% python3 -q
>>> import numpy as np
>>> import numpy.linalg as la
>>> np.set_printoptions(suppress=True, linewidth=100)
>>> def rd(a):
...     return np.round(a, 1) + 0
... 
>>> M = np.load("dump.npy")
>>> print(M)
[[ 28.1   0.9 -39.1]
 [-24.1 -26.3 -35.4]
 [-22.6 -26.4 -35.3]
 [-24.4 -26.2 -36.1]
 [ 29.3   1.3 -37.4]
 [ 28.    1.2 -38.1]
 [-23.3 -25.  -34.7]
 [ 28.4   0.8 -39.3]
 [ 30.3  -1.8 -37.5]
 [-24.4 -26.  -35.3]
 [-23.4 -26.2 -36.1]
 [-23.8 -25.8 -35.4]
 [-23.4 -25.9 -36.5]
 [ 26.4   0.8 -38.9]
 [-23.9 -26.8 -36.2]]
>>> cen = (M - M.mean(axis=0)) / M.std(axis=0)
>>> print(rd(cen.std(axis=0)))
[1. 1. 1.]
>>> beta = la.lstsq(np.delete(cen, 1, axis=1), cen[:, 1])[0]
>>> print(np.abs(beta).argmax())
0
>>> x0 = np.array([5, 2, -5])
>>> rhs = M @ x0
>>> print(rd(la.pinv(M) @ M))
[[1. 0. 0.]
 [0. 1. 0.]
 [0. 0. 1.]]
>>> print(rd(la.solve(M.T @ M, M.T @ rhs)))
[ 5.  2. -5.]
>>> rng = np.random.default_rng(99)
>>> rhs = rhs + 0.3 * rng.normal(size=15)
>>> print(rd(rhs))
[337.8   3.8  10.7   6.3 335.6 333.4   6.9 339.9 335.1   2.8  11.3   6.8  14.  328.2   8. ]
>>> beta, *_ = la.lstsq(M, rhs)
>>> print(beta.round())
[ 5.  2. -5.]
>>> print([round(float(la.norm(la.solve(M.T @ M + lam * np.eye(3), M.T @ rhs))), 2) for lam in (0, 1, 10, 100)])
[7.36, 7.35, 7.3, 7.21]
>>> print(rd(beta))
[ 4.9  2.1 -5. ]
>>> left, s, vt = la.svd(M)
>>> print(np.argmax(s[:-1] / (s[1:] + 1e-6)) + 1)
2
>>> Y = left[:, :2] @ np.diag(s[:2]) @ vt[:2]
>>> print(la.matrix_rank(M, rtol=0.05))
2
>>> print(rd(la.norm(M - Y, 2)), rd(s[2]))
3.7 3.7
>>> print(rd(la.norm(M - Y) / la.norm(M)))
0.0
>>> T = np.stack([M, -1 * M, M[::-1]])
>>> print(la.matrix_rank(T.reshape(3, -1)))
2
>>> print(rd(la.norm(T, axis=(1, 2))))
[190.6 190.6 190.6]
>>> print((T @ M.T).shape)
(3, 15, 15)
>>> print(T.shape)
(3, 15, 3)
>>> print(rd(np.einsum("bij,cij->bc", T, T)))
[[ 36332.2 -36332.2  19104.5]
 [-36332.2  36332.2 -19104.5]
 [ 19104.5 -19104.5  36332.2]]
>>> Y = M / la.norm(M, axis=1, keepdims=True)
>>> cov = Y @ Y.T
>>> print(np.argwhere(np.triu(np.abs(cov) > 0.95, 1)))
[[ 0  4]
 [ 0  5]
 [ 0  7]
 [ 0  8]
 [ 0 13]
 [ 1  2]
 [ 1  3]
 [ 1  6]
 [ 1  9]
 [ 1 10]
 [ 1 11]
 [ 1 12]
 [ 1 14]
 [ 2  3]
 [ 2  6]
 [ 2  9]
 [ 2 10]
 [ 2 11]
 [ 2 12]
 [ 2 14]
 [ 3  6]
 [ 3  9]
 [ 3 10]
 [ 3 11]
 [ 3 12]
 [ 3 14]
 [ 4  5]
 [ 4  7]
 [ 4  8]
 [ 4 13]
 [ 5  7]
 [ 5  8]
 [ 5 13]
 [ 6  9]
 [ 6 10]
 [ 6 11]
 [ 6 12]
 [ 6 14]
 [ 7  8]
 [ 7 13]
 [ 8 13]
 [ 9 10]
 [ 9 11]
 [ 9 12]
 [ 9 14]
 [10 11]
 [10 12]
 [10 14]
 [11 12]
 [11 14]
 [12 14]]
>>> print(rd(np.degrees(np.arccos(np.clip(cov[5, 14], -1, 1)))))
73.7
>>> print((cov - 2 * np.eye(15)).round(6).argmax(axis=1))
[ 7 11 14  6  5  7  3  0  4  1 12  3 10  0 10]
>>> m1 = np.array([[0, 1, 0, 1], [1, 0, 1, 1], [0, 1, 0, 0], [1, 1, 0, 0]])
>>> evals, vecs = la.eigh(m1)
>>> print(np.abs(vecs[:, -1]).round(6).argmax())
1
>>> print(rd(la.eigvalsh(m1 + -1 * np.eye(4))))
[-2.5 -2.  -0.7  1.2]
>>> print(rd(vecs.T @ m1 @ vecs))
[[-1.5  0.   0.   0. ]
 [ 0.  -1.   0.   0. ]
 [ 0.   0.   0.3  0. ]
 [ 0.   0.   0.   2.2]]
>>> print(rd(evals))
[-1.5 -1.   0.3  2.2]
>>> print(rd(la.svd(m1, compute_uv=False)))
[2.2 1.5 1.  0.3]
>>> print(rd(evals.sum()), np.trace(m1))
0.0 0
>>> print(rd(np.abs(vecs[:, -1])))
[0.5 0.6 0.3 0.5]
>>> print(rd(la.eigvalsh(m1 @ m1)))
[0.1 1.  2.2 4.7]
>>> print(rd(vecs.T @ vecs))
[[1. 0. 0. 0.]
 [0. 1. 0. 0.]
 [0. 0. 1. 0.]
 [0. 0. 0. 1.]]
>>> print(np.all(la.eigvalsh(m1) > 0))
False
>>> Z = np.array([[4, 0, 2], [3, 5, 5]])
>>> F = rng.normal(size=(16, 2)) @ Z + np.array([-3, -6, -1])
>>> print(rd(F))
[[ -1.9 -10.4  -3.5]
 [ -2.   -4.1   0.8]
 [ -2.6  -2.4   1.7]
 [ -2.4  -2.6   1.7]
 [ -1.   -3.7   1.6]
 [-11.7 -10.3  -8.3]
 [  2.9  -5.1   2.6]
 [ -0.4  -1.2   3.7]
 [ -0.1  -6.2   0.3]
 [  0.3   3.8   7.5]
 [ -5.  -13.9  -7.5]
 [  2.7  -2.2   4.5]
 [ -1.   -8.   -1.4]
 [  0.6  -9.7  -1.8]
 [  2.7  -4.5   2.9]
 [  2.6  -7.9   0.5]]
>>> cen = F - F.mean(axis=0)
>>> vecs = la.svd(cen)[2][:1]
>>> Y = cen - cen @ vecs.T @ vecs
>>> print(rd(Y.std(axis=0)))
[2.4 1.6 0.1]
>>> print(rd(np.cov(cen @ vecs.T, rowvar=False)))
40.1
>>> print(rd(la.norm(Y) / la.norm(cen)))
0.4
>>> print(rd(np.diag(vecs.T @ vecs)))
[0.2 0.4 0.4]
